$ python -q
>>> import numpy as np
>>> import numpy.linalg as la
>>> np.set_printoptions(precision=2, suppress=True, linewidth=140, sign=" ")
>>> M = np.load("a.npy")
>>> M
array([[-5,  2, -2,  5],
       [-1,  9,  2,  1],
       [-8,  5, -7,  8],
       [-8, -7, -5,  8]])
>>> P = np.triu(np.array([[1, 3, 2, 2], [2, 0, 3, 2], [2, 3, 2, 2], [3, 0, 0, 3]]), 1) + np.eye(4)
>>> out = P @ M @ la.inv(P)
>>> round(float(la.det(out)), 2)
0.0
>>> la.matrix_rank(out)
np.int64(3)
>>> np.round(np.poly(out), 2) + 0
array([  1.,  -5., -34., 225.,   0.])
>>> data = np.load("arr.npy")
>>> data
array([[ 0, -5,  0,  0,  0],
       [ 0,  0, -3,  0,  0],
       [ 0,  0,  0,  0,  0],
       [ 0,  0,  0,  0,  0],
       [ 2,  0,  0,  0,  0]])
>>> la.lstsq(data[:-1].T, data[-1])[2]
np.int32(2)
>>> data @ la.pinv(data) @ data
array([[ 0., -5.,  0.,  0.,  0.],
       [ 0.,  0., -3.,  0.,  0.],
       [ 0.,  0.,  0.,  0.,  0.],
       [ 0.,  0.,  0.,  0.,  0.],
       [ 2.,  0.,  0.,  0.,  0.]])
>>> rank = la.matrix_rank(data)
>>> rank
np.int64(3)
>>> N = la.svd(data)[2][rank:].T
>>> [int(la.matrix_rank(data[:, :j + 1])) for j in range(5)]
[1, 2, 3, 3, 3]
>>> data @ N
array([[ 0.,  0.],
       [ 0.,  0.],
       [ 0.,  0.],
       [ 0.,  0.],
       [ 0.,  0.]])
>>> N.shape
(5, 2)
>>> N @ N.T
array([[ 0.,  0.,  0.,  0.,  0.],
       [ 0.,  0.,  0.,  0.,  0.],
       [ 0.,  0.,  0.,  0.,  0.],
       [ 0.,  0.,  0.,  1.,  0.],
       [ 0.,  0.,  0.,  0.,  1.]])
>>> W1 = np.array([[2, 1, 2, 0, 2],
...     [1, 3, 0, 3, 3],
...     [0, 2, 2, 3, 0],
...     [1, 0, 2, 2, 1],
...     [3, 2, 1, 0, 0]])
>>> beta = np.array([1, 1, -2, -2, 1])
>>> hid = np.maximum(data @ W1 + beta, 0)
>>> hid
array([[ 0,  0,  0,  0,  0],
       [ 1,  0,  0,  0,  1],
       [ 1,  1,  0,  0,  1],
       [ 1,  1,  0,  0,  1],
       [ 5,  3,  2,  0,  5]])
>>> la.matrix_rank(hid)
np.int64(3)
>>> cent = np.array([[3, 2], [3, 2], [2, 2], [0, 2], [1, 3]])
>>> hid @ cent
array([[  0,   0],
       [  4,   5],
       [  7,   7],
       [  7,   7],
       [ 33,  35]])
>>> W1 @ cent
array([[ 15,  16],
       [ 15,  23],
       [ 10,  14],
       [  8,  13],
       [ 17,  12]])
